>>> import numpy as np
>>> np.set_printoptions(suppress=True, linewidth=200)
>>> def rnd(a):
...     return np.round(a, 1) + 0
... 
>>> E = np.array([[0.0, -0.1, 0.0, -2.5, -0.8, -0.2, -0.5, 0.3, -0.8],
...     [0.2, -0.7, 0.7, -2.8, -0.1, 0.1, -0.9, -0.2, -0.5],
...     [-0.8, 0.0, -1.0, -0.4, 1.1, 0.5, 0.1, 2.4, -1.7],
...     [0.0, 0.3, -0.2, -1.5, -0.1, -0.7, 1.2, -1.0, -1.0]])
>>> rnd(np.linalg.norm(E[2], 1)), rnd(np.linalg.norm(E[2], np.inf))
(np.float64(8.0), np.float64(2.4))
>>> print(rnd(np.linalg.norm(E, "nuc")))
10.7
>>> print(rnd(np.linalg.norm(E, axis=0)))
[0.8 0.8 1.2 4.1 1.4 0.9 1.6 2.6 2.2]
>>> rnd(np.linalg.norm(E, 1)), rnd(np.linalg.norm(E, np.inf))
(np.float64(7.2), np.float64(8.0))
>>> print(rnd(E[2] @ E[1]))
0.5
>>> E @ E
Traceback (most recent call last):
  File "<python-input-9>", line 1, in <module>
    E @ E
    ~~^~~
ValueError: matmul: Input operand 1 has a mismatch in its core dimension 0, with gufunc signature (n?,k),(k,m?)->(n?,m?) (size 4 is different from 9)
>>> gram = E.T @ E
>>> np.linalg.matrix_rank(gram)
np.int64(4)
>>> rnd(np.trace(gram)), rnd((E ** 2).sum())
(np.float64(36.1), np.float64(36.1))
>>> print(rnd(np.linalg.svd(E, compute_uv=False) ** 2))
[19.3 11.8  4.3  0.7]
>>> rnd(np.diag(gram))
array([ 0.7,  0.6,  1.5, 16.5,  1.9,  0.8,  2.5,  6.9,  4.8])
>>> A2 = E / np.linalg.norm(E, axis=1, keepdims=True)
>>> gram = A2 @ A2.T
>>> rnd(gram)
array([[1. , 0.9, 0.2, 0.5],
       [0.9, 1. , 0. , 0.4],
       [0.2, 0. , 1. , 0. ],
       [0.5, 0.4, 0. , 1. ]])
>>> rnd(np.linalg.norm(E))
np.float64(6.0)
>>> rnd(np.linalg.svd(E, compute_uv=False))
array([4.4, 3.4, 2.1, 0.8])
>>> rnd(E - E[0])
array([[ 0. ,  0. ,  0. ,  0. ,  0. ,  0. ,  0. ,  0. ,  0. ],
       [ 0.2, -0.6,  0.7, -0.3,  0.7,  0.3, -0.4, -0.5,  0.3],
       [-0.8,  0.1, -1. ,  2.1,  1.9,  0.7,  0.6,  2.1, -0.9],
       [ 0. ,  0.4, -0.2,  1. ,  0.7, -0.5,  1.7, -1.3, -0.2]])
>>> print(np.abs(E).max())
2.8
>>> print(rnd(E.sum(axis=1)))
[-4.6 -4.2  0.2 -3. ]
>>> print(E.shape)
(4, 9)
